$ python -q
>>> import numpy as np
>>> np.set_printoptions(suppress=True, linewidth=120)
>>> B = np.array([[0, -2, -1, 2, -2, 1, -2, -3, 0, 1, 2],
...     [-2, 0, 2, 3, 1, 3, -2, 3, 1, -3, 3],
...     [3, 1, 0, 3, -1, -2, -1, -1, 1, -1, 1]])
>>> A = B.T @ B
>>> A
array([[ 13,   3,  -4,   3,  -5, -12,   1,  -9,   1,   3,  -3],
       [  3,   5,   2,  -1,   3,  -4,   3,   5,   1,  -3,  -3],
       [ -4,   2,   5,   4,   4,   5,  -2,   9,   2,  -7,   4],
       [  3,  -1,   4,  22,  -4,   5, -13,   0,   6, -10,  16],
       [ -5,   3,   4,  -4,   6,   3,   3,  10,   0,  -4,  -2],
       [-12,  -4,   5,   5,   3,  14,  -6,   8,   1,  -6,   9],
       [  1,   3,  -2, -13,   3,  -6,   9,   1,  -3,   5, -11],
       [ -9,   5,   9,   0,  10,   8,   1,  19,   2, -11,   2],
       [  1,   1,   2,   6,   0,   1,  -3,   2,   2,  -4,   4],
       [  3,  -3,  -7, -10,  -4,  -6,   5, -11,  -4,  11,  -8],
       [ -3,  -3,   4,  16,  -2,   9, -11,   2,   4,  -8,  14]])
>>> # symmetric, so the eigenvalues are real
>>> vals, vecs = np.linalg.eigh(A)
>>> x = np.array([0, 2, 2, 1, 1, 2, 2, 1, 1, 1, 0])
>>> round(float(x @ A @ x / (x @ x)), 1), np.round(vals[0], 1), np.round(vals[-1], 1)
(11.0, np.float64(-0.0), np.float64(59.7))
>>> np.round(vecs * np.abs(vals) @ vecs.T, 1) + 0
array([[ 13.,   3.,  -4.,   3.,  -5., -12.,   1.,  -9.,   1.,   3.,  -3.],
       [  3.,   5.,   2.,  -1.,   3.,  -4.,   3.,   5.,   1.,  -3.,  -3.],
       [ -4.,   2.,   5.,   4.,   4.,   5.,  -2.,   9.,   2.,  -7.,   4.],
       [  3.,  -1.,   4.,  22.,  -4.,   5., -13.,   0.,   6., -10.,  16.],
       [ -5.,   3.,   4.,  -4.,   6.,   3.,   3.,  10.,   0.,  -4.,  -2.],
       [-12.,  -4.,   5.,   5.,   3.,  14.,  -6.,   8.,   1.,  -6.,   9.],
       [  1.,   3.,  -2., -13.,   3.,  -6.,   9.,   1.,  -3.,   5., -11.],
       [ -9.,   5.,   9.,   0.,  10.,   8.,   1.,  19.,   2., -11.,   2.],
       [  1.,   1.,   2.,   6.,   0.,   1.,  -3.,   2.,   2.,  -4.,   4.],
       [  3.,  -3.,  -7., -10.,  -4.,  -6.,   5., -11.,  -4.,  11.,  -8.],
       [ -3.,  -3.,   4.,  16.,  -2.,   9., -11.,   2.,   4.,  -8.,  14.]])
>>> (np.sign(vecs[:, -1].round(6)) == np.sign(vecs[0, -1].round(6))).astype(int)
array([1, 1, 0, 0, 0, 0, 1, 0, 0, 1, 0])
>>> np.round(np.linalg.eigvalsh(A[1:, 1:]), 1) + 0
array([ 0. ,  0. ,  0. ,  0. ,  0. ,  0. ,  0. , 13.6, 35.6, 57.8])
>>> gram = A.T @ A
>>> gram
array([[ 473,   35, -248,  -39, -243, -478,   93, -491,  -29,  277, -205],
       [  35,  117,   46,  -93,   95,  -84,  107,  141,    5,  -51, -111],
       [-248,   46,  256,  275,  173,  331, -172,  429,  109, -365,  287],
       [ -39,  -93,  275, 1112, -130,  444, -697,  145,  302, -577,  886],
       [-243,   95,  173, -130,  240,  176,   87,  413,    4, -177,  -36],
       [-478,  -84,  331,  444,  176,  633, -352,  507,  134, -465,  528],
       [  93,  107, -172, -697,   87, -352,  465,  -85, -179,  351, -591],
       [-491,  141,  429,  145,  413,  507,  -85,  842,  113, -542,  251],
       [ -29,    5,  109,  302,    4,  134, -179,  113,   92, -201,  240],
       [ 277,  -51, -365, -577, -177, -465,  351, -542, -201,  566, -527],
       [-205, -111,  287,  886,  -36,  528, -591,  251,  240, -527,  776]])
>>> np.round(np.linalg.eigvalsh(gram)[::-1], 1) + 0
array([3561.3, 1595.2,  415.5,    0. ,    0. ,    0. ,    0. ,    0. ,    0. ,    0. ,    0. ])
>>> rank = np.linalg.matrix_rank(A)
>>> rank
np.int64(3)
>>> ns = np.linalg.svd(A)[2][rank:].T
>>> [int(np.linalg.matrix_rank(A[:i])) for i in range(1, len(A) + 1)]
[1, 2, 3, 3, 3, 3, 3, 3, 3, 3, 3]
>>> np.allclose(A @ ns, 0)
True
>>> np.linalg.matrix_rank(A.T @ A), np.linalg.matrix_rank(A @ A.T)
(np.int64(3), np.int64(3))
>>> np.round(ns @ ns.T, 1) + 0
array([[ 0.6, -0.2,  0. , -0.2,  0.1,  0.4,  0. ,  0.1, -0.1,  0. ,  0.1],
       [-0.2,  0.8, -0.1,  0. , -0.1,  0.2, -0.1, -0.2, -0.1,  0.2,  0.1],
       [ 0. , -0.1,  0.9, -0.1, -0.1,  0. ,  0. , -0.2,  0. ,  0.2,  0. ],
       [-0.2,  0. , -0.1,  0.5,  0.1,  0. ,  0.2,  0. , -0.1,  0.2, -0.3],
       [ 0.1, -0.1, -0.1,  0.1,  0.8,  0. , -0.1, -0.3,  0. ,  0.1,  0.1],
       [ 0.4,  0.2,  0. ,  0. ,  0. ,  0.6,  0.1, -0.1,  0. ,  0. , -0.2],
       [ 0. , -0.1,  0. ,  0.2, -0.1,  0.1,  0.8, -0.1,  0. ,  0. ,  0.2],
       [ 0.1, -0.2, -0.2,  0. , -0.3, -0.1, -0.1,  0.5, -0.1,  0.3,  0. ],
       [-0.1, -0.1,  0. , -0.1,  0. ,  0. ,  0. , -0.1,  0.9,  0.1, -0.1],
       [ 0. ,  0.2,  0.2,  0.2,  0.1,  0. ,  0. ,  0.3,  0.1,  0.7,  0.1],
       [ 0.1,  0.1,  0. , -0.3,  0.1, -0.2,  0.2,  0. , -0.1,  0.1,  0.7]])
>>> F = np.loadtxt("arr.csv", delimiter=",")
>>> F
array([[-0.4, -1.7,  0.6, -1.2, -0.1,  0.6],
       [ 0.2, -0.1,  0.2,  0.8, -1.1, -1.1],
       [ 1.6, -1.3,  0.4,  0. ,  1.2,  1. ],
       [-1. ,  0.2, -2.1,  0.6,  0.5,  0.6],
       [ 1. ,  0.1,  1.3,  1.7,  0.7, -1.1],
       [ 0. ,  0.1, -0.7, -0.7, -1. ,  0.2],
       [-0.4,  0.1,  0.1, -0.2,  1. , -1. ],
       [ 0.1,  1. , -1. ,  0.5,  0.4, -0.8],
       [ 0.1,  0.5,  0.3,  0.4, -0.2,  0. ],
       [ 0.3,  1.1, -0.7,  0.6,  0.3, -0.3],
       [ 0.9,  1.6,  0.2, -1.5, -1. ,  1. ],
       [-1.3,  0.1,  1.8,  0.4, -0.4, -0.6],
       [-1.4,  0.2,  0.4,  1.6, -0.6, -0.5]])
>>> Xs = (F - F.mean(axis=0)) / F.std(axis=0)
>>> np.argwhere(np.abs(Xs) > 2)
array([[0, 1],
       [3, 2]])
>>> b = np.linalg.lstsq(np.delete(Xs, 1, axis=1), Xs[:, 1])[0]
>>> b.round(1) + 0
array([ 0.2, -0.4,  0. , -0.4, -0.4])
>>> np.abs(b).argmax()
np.int64(1)
>>> round(float(1 - np.var(Xs[:, 1] - np.delete(Xs, 1, axis=1) @ b)), 1)
0.3
>>> C = F[[5, 12]].astype(float)
>>> for _ in range(7):
...     z = np.linalg.norm(F[:, None] - C, axis=-1).argmin(axis=1)
...     C = np.array([F[z == j].mean(axis=0) for j in range(2)])
... 
>>> z
array([0, 1, 0, 0, 1, 0, 0, 0, 0, 0, 0, 1, 1])
>>> np.round(C[1] - C[0], 1)
array([-0.5, -0.1,  1.2,  1.3, -0.5, -1. ])
>>> F.reshape(-1, 2)
array([[-0.4, -1.7],
       [ 0.6, -1.2],
       [-0.1,  0.6],
       [ 0.2, -0.1],
       [ 0.2,  0.8],
       [-1.1, -1.1],
       [ 1.6, -1.3],
       [ 0.4,  0. ],
       [ 1.2,  1. ],
       [-1. ,  0.2],
       [-2.1,  0.6],
       [ 0.5,  0.6],
       [ 1. ,  0.1],
       [ 1.3,  1.7],
       [ 0.7, -1.1],
       [ 0. ,  0.1],
       [-0.7, -0.7],
       [-1. ,  0.2],
       [-0.4,  0.1],
       [ 0.1, -0.2],
       [ 1. , -1. ],
       [ 0.1,  1. ],
       [-1. ,  0.5],
       [ 0.4, -0.8],
       [ 0.1,  0.5],
       [ 0.3,  0.4],
       [-0.2,  0. ],
       [ 0.3,  1.1],
       [-0.7,  0.6],
       [ 0.3, -0.3],
       [ 0.9,  1.6],
       [ 0.2, -1.5],
       [-1. ,  1. ],
       [-1.3,  0.1],
       [ 1.8,  0.4],
       [-0.4, -0.6],
       [-1.4,  0.2],
       [ 0.4,  1.6],
       [-0.6, -0.5]])
>>> F.ravel(order="F")
array([-0.4,  0.2,  1.6, -1. ,  1. ,  0. , -0.4,  0.1,  0.1,  0.3,  0.9, -1.3, -1.4, -1.7, -0.1, -1.3,  0.2,  0.1,
        0.1,  0.1,  1. ,  0.5,  1.1,  1.6,  0.1,  0.2,  0.6,  0.2,  0.4, -2.1,  1.3, -0.7,  0.1, -1. ,  0.3, -0.7,
        0.2,  1.8,  0.4, -1.2,  0.8,  0. ,  0.6,  1.7, -0.7, -0.2,  0.5,  0.4,  0.6, -1.5,  0.4,  1.6, -0.1, -1.1,
        1.2,  0.5,  0.7, -1. ,  1. ,  0.4, -0.2,  0.3, -1. , -0.4, -0.6,  0.6, -1.1,  1. ,  0.6, -1.1,  0.2, -1. ,
       -0.8,  0. , -0.3,  1. , -0.6, -0.5])
>>> blk = F.reshape(13, 2, -1)
>>> np.einsum("ihd,jhd->hij", blk, blk).shape
(2, 13, 13)
>>> np.round(blk.sum(axis=1), 1)
array([[-1.6, -1.8,  1.2],
       [ 1. , -1.2, -0.9],
       [ 1.6, -0.1,  1.4],
       [-0.4,  0.7, -1.5],
       [ 2.7,  0.8,  0.2],
       [-0.7, -0.9, -0.5],
       [-0.6,  1.1, -0.9],
       [ 0.6,  1.4, -1.8],
       [ 0.5,  0.3,  0.3],
       [ 0.9,  1.4, -1. ],
       [-0.6,  0.6,  1.2],
       [-0.9, -0.3,  1.2],
       [ 0.2, -0.4, -0.1]])
>>> blk.shape
(13, 2, 3)
>>> np.swapaxes(blk, 1, 2)[7]
array([[ 0.1,  0.5],
       [ 1. ,  0.4],
       [-1. , -0.8]])
>>> np.round(np.einsum("ihd,ihd->ih", blk, blk), 1)
array([[3.4, 1.8],
       [0.1, 3.1],
       [4.4, 2.4],
       [5.4, 1. ],
       [2.7, 4.6],
       [0.5, 1.5],
       [0.2, 2. ],
       [2. , 1.1],
       [0.4, 0.2],
       [1.8, 0.5],
       [3.4, 4.2],
       [4.9, 0.7],
       [2.2, 3.2]])
